>>> import numpy as np
>>> from numpy import linalg as LA
>>> np.set_printoptions(precision=2, suppress=True, linewidth=100)
>>> feats = np.load("x.npy")
>>> print(feats)
[[ 0.05  0.02 -0.09 -0.16 -0.09  0.09]
 [ 0.02  0.01 -0.03 -0.05 -0.03  0.03]
 [-0.09 -0.03  0.15  0.27  0.15 -0.15]
 [-0.16 -0.05  0.27  0.49  0.27 -0.27]
 [-0.09 -0.03  0.15  0.27  0.15 -0.15]
 [ 0.09  0.03 -0.15 -0.27 -0.15  0.15]]
>>> other = feats / LA.norm(feats, axis=1, keepdims=True)
>>> G = other @ other.T
>>> print(G)
[[ 1.  1. -1. -1. -1.  1.]
 [ 1.  1. -1. -1. -1.  1.]
 [-1. -1.  1.  1.  1. -1.]
 [-1. -1.  1.  1.  1. -1.]
 [-1. -1.  1.  1.  1. -1.]
 [ 1.  1. -1. -1. -1.  1.]]
>>> print((G - 2 * np.eye(6)).round(6).argmax(axis=1))
[1 0 3 2 2 0]
>>> print(np.argwhere(np.triu(np.abs(G) > 0.95, 1)))
[[0 1]
 [0 2]
 [0 3]
 [0 4]
 [0 5]
 [1 2]
 [1 3]
 [1 4]
 [1 5]
 [2 3]
 [2 4]
 [2 5]
 [3 4]
 [3 5]
 [4 5]]
>>> print(round(float(np.degrees(np.arccos(np.clip(G[4, 0], -1, 1)))), 2))
180.0
>>> vec = np.array([-1, -3, 3, -2, -2, -1])
>>> print(G @ np.eye(6)[3])
[-1. -1.  1.  1.  1. -1.]
>>> print((G * vec).sum(axis=1))
[-4. -4.  4.  4.  4. -4.]
>>> print(G @ (2 * vec))
[-8. -8.  8.  8.  8. -8.]
>>> print(np.round(G @ np.ones(6), 2) + 0)
[0. 0. 0. 0. 0. 0.]
>>> print(np.argsort(-LA.norm(feats, axis=0).round(6), kind="stable")[:3])
[3 2 4]
>>> print([round(float(x), 2) for x in LA.svd(feats, compute_uv=False)[:3]])
[1.0, 0.0, 0.0]
>>> def softmax(z):
...     e = np.exp(z - z.max(axis=-1, keepdims=True))
...     return e / e.sum(axis=-1, keepdims=True)
... 
>>> print(softmax(feats).sum(axis=1))
[1. 1. 1. 1. 1. 1.]
>>> print(np.round(softmax(10 * feats[3]), 2) + 0)
[0.   0.   0.09 0.81 0.09 0.  ]
>>> print(softmax(feats[3] + -3))
[0.12 0.14 0.19 0.24 0.19 0.11]
>>> att = feats @ feats.T / np.sqrt(6)
>>> print(softmax(att)[3] @ feats)
[-0.04 -0.01  0.07  0.12  0.07 -0.07]
>>> print(softmax(att))
[[0.17 0.17 0.16 0.16 0.16 0.17]
 [0.17 0.17 0.17 0.16 0.17 0.17]
 [0.16 0.16 0.17 0.18 0.17 0.15]
 [0.15 0.16 0.18 0.19 0.18 0.14]
 [0.16 0.16 0.17 0.18 0.17 0.15]
 [0.18 0.17 0.16 0.15 0.16 0.18]]
>>> print(softmax(att).round(6).argmax(axis=1))
[5 5 3 3 3 5]
